$ python -q
>>> import numpy as np
>>> from numpy import linalg as LA
>>> np.set_printoptions(suppress=True, linewidth=200)
>>> m1 = np.load("mat.npy")
>>> print(m1)
[[ 2. -3.  2. -3.  0.  0.]
 [-3.  0. -1. -3.  0.  0.]
 [-1. -1.  0.  3.  0.  0.]
 [-3.  0.  0.  0.  0.  0.]
 [ 0.  0.  0.  0.  2.  2.]
 [ 0.  0.  0.  0.  0.  3.]]
>>> print((m1 != 0).astype(int))
[[1 1 1 1 0 0]
 [1 0 1 1 0 0]
 [1 1 0 1 0 0]
 [1 0 0 0 0 0]
 [0 0 0 0 1 1]
 [0 0 0 0 0 1]]
>>> print(m1 @ m1)
[[20. -8.  7.  9.  0.  0.]
 [ 4. 10. -6.  6.  0.  0.]
 [-8.  3. -1.  6.  0.  0.]
 [-6.  9. -6.  9.  0.  0.]
 [ 0.  0.  0.  0.  4. 10.]
 [ 0.  0.  0.  0.  0.  9.]]
>>> print(np.trace(m1))
7.0
>>> r0 = np.array([0, 0, 1, 3, 0, 3])
>>> A2 = m1 + np.outer(r0, np.eye(6)[0])
>>> print(round(float(LA.det(A2) / LA.det(m1)), 3), np.round(1 + LA.solve(m1, r0)[0], 3))
0.0 0.0
>>> rng = np.random.default_rng(7346)
>>> lab = rng.permutation(6)
>>> A2 = m1[:, lab] * rng.choice([-1, 1], 6)
>>> print(A2)
[[ 3. -0.  2. -3.  0. -2.]
 [ 3. -0. -3.  0.  0.  1.]
 [-3. -0. -1. -1.  0. -0.]
 [-0. -0. -3.  0.  0. -0.]
 [-0. -2.  0.  0.  2. -0.]
 [-0. -0.  0.  0.  3. -0.]]
>>> left, _, Vt = LA.svd(m1.T @ A2)
>>> print(np.round(left @ Vt, 3) + 0)
[[ 0.  0.  1.  0.  0.  0.]
 [ 0.  0.  0.  1.  0.  0.]
 [ 0.  0.  0.  0.  0. -1.]
 [-1.  0.  0.  0.  0.  0.]
 [ 0. -1.  0.  0.  0.  0.]
 [ 0.  0.  0.  0.  1.  0.]]
>>> print(np.round(LA.lstsq(m1, A2)[0], 3) + 0)
[[ 0.  0.  1.  0.  0.  0.]
 [ 0.  0.  0.  1.  0.  0.]
 [ 0.  0.  0.  0.  0. -1.]
 [-1.  0.  0.  0.  0.  0.]
 [ 0. -1.  0.  0.  0.  0.]
 [ 0.  0.  0.  0.  1.  0.]]
>>> lab = rng.permutation(6)
>>> print(lab)
[0 4 3 1 2 5]
>>> A2 = m1[lab][:, lab]
>>> print(np.allclose(A2, m1))
False
>>> print(round(LA.det(A2), 3), np.round(LA.det(m1[lab]), 3))
324.0 -324.0
>>> print(A2)
[[ 2.  0. -3. -3.  2.  0.]
 [ 0.  2.  0.  0.  0.  2.]
 [-3.  0.  0.  0.  0.  0.]
 [-3.  0. -3.  0. -1.  0.]
 [-1.  0.  3. -1.  0.  0.]
 [ 0.  0.  0.  0.  0.  3.]]
>>> ang = rng.uniform(0, 2 * np.pi, 21)
>>> q, _ = LA.qr(np.array([[-0.4, 1.6], [1.2, 1.2], [0.6, -0.9]]))
>>> X = 20 * np.c_[np.cos(ang), np.sin(ang)] @ q.T
>>> print(X.round(3))
[[  6.425  18.94   -0.084]
 [  7.219  18.636  -0.755]
 [ 14.36   11.458  -7.906]
 [-12.343 -14.716   5.578]
 [-15.978  -5.82   10.528]
 [ -7.383  15.96    9.527]
 [ -5.693  17.156   8.559]
 [ 15.06   -4.412 -12.398]
 [ 13.97   -7.309 -12.305]
 [ -5.446 -19.231  -0.723]
 [  7.842 -15.585  -9.778]
 [ 15.093  -4.306 -12.396]
 [-15.794  -6.957  10.106]
 [  4.06   19.498   1.829]
 [ 16.049   0.441 -11.926]
 [  9.491 -14.035 -10.627]
 [ 15.923   6.204 -10.391]
 [-12.879   9.462  12.025]
 [-14.45  -11.263   8.022]
 [ -0.371  19.332   5.111]
 [  3.219  19.583   2.481]]
>>> gram = np.cov(X, rowvar=False)
>>> print(np.round(np.corrcoef(X.T), 3))
[[ 1.     0.121 -0.924]
 [ 0.121  1.     0.268]
 [-0.924  0.268  1.   ]]
>>> print(np.round(np.median(X, axis=0), 3))
[ 4.06   0.441 -0.084]
>>> print(np.round(LA.eigvalsh(gram)[::-1], 3) + 0)
[211.122 198.101   0.   ]
>>> A2 = X / np.sqrt((X ** 2).mean(axis=1, keepdims=True))
>>> print(np.round(LA.norm(A2, axis=1), 3))
[1.732 1.732 1.732 1.732 1.732 1.732 1.732 1.732 1.732 1.732 1.732 1.732 1.732 1.732 1.732 1.732 1.732 1.732 1.732 1.732 1.732]
>>> print(LA.matrix_rank(X - X.mean(axis=1, keepdims=True)))
2
>>> print(A2[3].round(3))
[-1.069 -1.274  0.483]
>>> left, sig, Vt = LA.svd(X)
>>> V = Vt[:(sig > 1e-8).sum()]
>>> x0 = X[17] + -3 * X[12] + rng.integers(2) * np.eye(3)[2]
>>> print(x0.round(3))
[ 34.503  30.334 -18.294]
>>> print(np.allclose(V.T @ V @ x0, x0))
True
>>> print(np.round(LA.norm(x0 - V.T @ V @ x0), 3))
0.0
>>> print(np.round(np.diag(V.T @ V), 3))
[0.654 0.962 0.385]
>>> W2 = X[[16, 11]].astype(float)
>>> for _ in range(3):
...     lab = LA.norm(X[:, None] - W2, axis=-1).argmin(axis=1)
...     W2 = np.array([X[lab == j].mean(axis=0) for j in range(2)])
... 
>>> print(lab)
[0 0 0 1 1 0 0 1 1 1 1 1 1 0 1 1 0 0 1 0 0]
>>> print(np.bincount(lab))
[10 11]
>>> print(W2.round(3))
[[ 2.488 15.623  2.04 ]
 [ 1.227 -9.381 -3.265]]
>>> J = np.array([[-7, 2, 8, 2], [-8, -3, -4, 7], [4, -4, 8, 4]]) * (rng.random((3, 4)) < 0.3)
>>> print(J)
[[ 0  0  0  0]
 [ 0 -3  0  0]
 [ 0  0  8  4]]
>>> print(np.allclose(J[:-1].T @ LA.lstsq(J[:-1].T, J[-1])[0], J[-1]))
False
>>> r = LA.matrix_rank(J)
>>> print(r)
2
>>> null = LA.svd(J)[2][r:].T
>>> print(np.allclose(J @ null, 0))
True
>>> print(np.round(null @ null.T, 3))
[[ 1.   0.   0.   0. ]
 [ 0.   0.   0.   0. ]
 [ 0.   0.   0.2 -0.4]
 [ 0.   0.  -0.4  0.8]]
>>> print(J @ null)
[[0. 0.]
 [0. 0.]
 [0. 0.]]
>>> W = np.array([[-3, -2, -2], [2, 3, 3], [-2, 3, -4], [4, 1, 0]])
>>> b = np.array([9, 7, 2])
>>> act = np.maximum(J @ W + b, 0)
>>> print((act > 0).astype(int))
[[1 1 1]
 [1 0 0]
 [1 1 0]]
>>> print(LA.matrix_rank(act))
3
>>> W2 = np.array([[2, 0], [1, 0], [0, 0]])
>>> print((act @ W2).round(6).argmax(axis=1))
[0 0 0]
>>> left, sig, Vt = LA.svd(J)
>>> V = Vt[:(sig > 1e-8).sum()]
>>> x0 = J[0] + -2 * J[2] + rng.integers(2) * np.eye(4)[1]
>>> print(x0)
[  0.   1. -16.  -8.]
>>> print(round(LA.norm(x0 - V.T @ V @ x0), 3))
0.0
>>> print(np.round(V.T @ V, 3))
[[0.  0.  0.  0. ]
 [0.  1.  0.  0. ]
 [0.  0.  0.8 0.4]
 [0.  0.  0.4 0.2]]
>>> print(np.allclose(V.T @ V @ x0, x0))
True
>>> A2 = np.array([[-3, 0], [4, 2], [3, -3]])
>>> W2 = np.array([[3, 2, 3, 0, 0], [1, 2, 2, 3, 1]])
>>> M = A2 @ W2 + 0.02 * rng.normal(size=(3, 5))
>>> print(M.round(3))
[[-8.995 -6.01  -9.009 -0.001 -0.003]
 [14.012 12.005 16.006  5.998  1.994]
 [ 5.965  0.005  3.023 -9.019 -3.009]]
>>> left, sig, Vt = LA.svd(M)
>>> print(np.argmax(sig[:-1] / (sig[1:] + 1e-6)) + 1)
2
>>> print(sig.round(3))
[28.962 11.453  0.006]
>>> A2 = left[:, :2] @ np.diag(sig[:2]) @ Vt[:2]
>>> print(round(float(np.abs(M - A2).max()), 3))
0.004
>>> print(LA.matrix_rank(M, rtol=0.05))
2
>>> print(round(float(LA.norm(M - A2) / LA.norm(M)), 3))
0.0
>>> print(np.round(LA.norm(M - A2, 2), 3), np.round(sig[2], 3))
0.006 0.006
>>> E = np.load("test5.npy")
>>> print(E)
[[1.    0.5   0.25  0.125 0.062]
 [0.5   1.    0.5   0.25  0.125]
 [0.25  0.5   1.    0.5   0.25 ]
 [0.125 0.25  0.5   1.    0.5  ]
 [0.062 0.125 0.25  0.5   1.   ]]
>>> # equal to its transpose
>>> A2 = np.array([[-2, 1], [1, 4], [-4, 3], [-5, 3], [4, -2]])
>>> print(np.round(A2.T @ E.T, 3))
[[-2.877 -2.75  -5.5   -5.     0.501]
 [ 4.001  6.5    6.25   4.625  0.812]]
>>> print(LA.matrix_rank(np.vstack([E, A2.T])))
5
>>> print(np.round(E @ A2, 3))
[[-2.877  4.001]
 [-2.75   6.5  ]
 [-5.5    6.25 ]
 [-5.     4.625]
 [ 0.501  0.812]]
>>> print(np.round(np.einsum("ik,kj->ij", E, A2), 3))
[[-2.877  4.001]
 [-2.75   6.5  ]
 [-5.5    6.25 ]
 [-5.     4.625]
 [ 0.501  0.812]]
